% ipython --no-banner

In [1]: import numpy as np

In [2]: from numpy import linalg as LA

In [3]: np.set_printoptions(precision=1, suppress=True, linewidth=120, sign=" ")

In [4]: X = np.load("test19.npy")

In [5]: X
Out[5]: 
array([[ 2,  2, -1,  0,  0],
       [ 2, -1, -1,  1, -1],
       [-2,  2, -1, -1, -1],
       [ 1,  0, -2,  0,  0],
       [-2, -2,  0,  1, -1],
       [ 2, -2,  2,  2,  1],
       [-1,  1, -1,  1,  1],
       [-2,  1, -1,  0, -1],
       [-2,  1,  2, -1,  0],
       [-1, -1,  2, -1,  0],
       [-2,  0, -2, -2, -1],
       [-2,  0,  0, -2, -1],
       [-2, -2,  0, -1, -2],
       [ 0,  3,  0, -1,  1]])

In [6]: vec = np.array([5, 5, 2, 0, 3])

In [7]: y = X @ vec

In [8]: y
Out[8]: array([ 18,   0,  -5,   1, -23,   7,   1, -10,  -1,  -6, -17, -13, -26,  18])

In [9]: np.round(LA.pinv(X) @ X, 1) + 0
Out[9]: 
array([[ 1.,  0.,  0.,  0.,  0.],
       [ 0.,  1.,  0.,  0.,  0.],
       [ 0.,  0.,  1.,  0.,  0.],
       [ 0.,  0.,  0.,  1.,  0.],
       [ 0.,  0.,  0.,  0.,  1.]])

In [10]: rng = np.random.default_rng(22792)

In [11]: y = y + 0.1 * rng.normal(size=14)

In [12]: y
Out[12]: array([ 17.9,   0.1,  -5. ,   1. , -23. ,   6.9,   0.9, -10.1,  -1. ,  -6.2, -17.1, -13. , -26.1,  18.1])

In [13]: beta, *_ = LA.lstsq(X, y)

In [14]: beta.round(1) + 0
Out[14]: array([ 5.,  5.,  2.,  0.,  3.])

In [15]: np.round(X.T @ (y - X @ beta), 1) + 0
Out[15]: array([ 0.,  0.,  0.,  0.,  0.])

In [16]: [round(float(LA.norm(LA.solve(X.T @ X + lam * np.eye(5), X.T @ y))), 2) for lam in (0, 1, 10, 100)]
Out[16]: [7.95, 7.72, 6.23, 2.29]

In [17]: beta.round()
Out[17]: array([ 5.,  5.,  2.,  0.,  3.])

In [18]: m1 = np.array([[2, 2, 3, 2, 2, 1, 0],
    ...:     [0, 2, 3, 2, 2, 2, 2],
    ...:     [3, 1, 3, 1, 0, 3, 3],
    ...:     [1, 0, 1, 2, 3, 2, 1],
    ...:     [2, 0, 1, 2, 0, 0, 1],
    ...:     [2, 1, 1, 1, 2, 3, 1],
    ...:     [0, 1, 1, 0, 2, 1, 2],
    ...:     [2, 1, 0, 0, 1, 3, 0],
    ...:     [0, 0, 1, 0, 2, 3, 0],
    ...:     [2, 0, 0, 3, 2, 2, 1],
    ...:     [0, 0, 1, 3, 2, 2, 0]])

In [19]: m1[-1] = m1[0] + -3 * m1[1]

In [20]: m1
Out[20]: 
array([[ 2,  2,  3,  2,  2,  1,  0],
       [ 0,  2,  3,  2,  2,  2,  2],
       [ 3,  1,  3,  1,  0,  3,  3],
       [ 1,  0,  1,  2,  3,  2,  1],
       [ 2,  0,  1,  2,  0,  0,  1],
       [ 2,  1,  1,  1,  2,  3,  1],
       [ 0,  1,  1,  0,  2,  1,  2],
       [ 2,  1,  0,  0,  1,  3,  0],
       [ 0,  0,  1,  0,  2,  3,  0],
       [ 2,  0,  0,  3,  2,  2,  1],
       [ 2, -4, -6, -4, -4, -5, -6]])

In [21]: M2 = m1[0, 0] * m1[1:] - np.outer(m1[1:, 0], m1[0])

In [22]: M2
Out[22]: 
array([[  0,   4,   6,   4,   4,   4,   4],
       [  0,  -4,  -3,  -4,  -6,   3,   6],
       [  0,  -2,  -1,   2,   4,   3,   2],
       [  0,  -4,  -4,   0,  -4,  -2,   2],
       [  0,  -2,  -4,  -2,   0,   4,   2],
       [  0,   2,   2,   0,   4,   2,   4],
       [  0,  -2,  -6,  -4,  -2,   4,   0],
       [  0,   0,   2,   0,   4,   6,   0],
       [  0,  -4,  -6,   2,   0,   2,   2],
       [  0, -12, -18, -12, -12, -12, -12]])

In [23]: np.flatnonzero(~M2.round(6).any(axis=1))
Out[23]: array([], dtype=int64)

In [24]: LA.matrix_rank(M2), LA.matrix_rank(m1)
Out[24]: (np.int64(6), np.int64(7))

In [25]: m1[:, 0] / m1[0, 0]
Out[25]: array([ 1. ,  0. ,  1.5,  0.5,  1. ,  1. ,  0. ,  1. ,  0. ,  1. ,  1. ])

In [26]: r = LA.matrix_rank(M2)

In [27]: r
Out[27]: np.int64(6)

In [28]: N = LA.svd(M2)[2][r:].T

In [29]: [int(LA.matrix_rank(M2[:, :j + 1])) for j in range(7)]
Out[29]: [0, 1, 2, 3, 4, 5, 6]

In [30]: LA.matrix_rank(M2.T @ M2), LA.matrix_rank(M2 @ M2.T)
Out[30]: (np.int64(6), np.int64(6))

In [31]: N[:, 0] / N[np.abs(N[:, 0]).round(6).argmax(), 0]
Out[31]: array([ 1.,  0.,  0.,  0.,  0.,  0.,  0.])
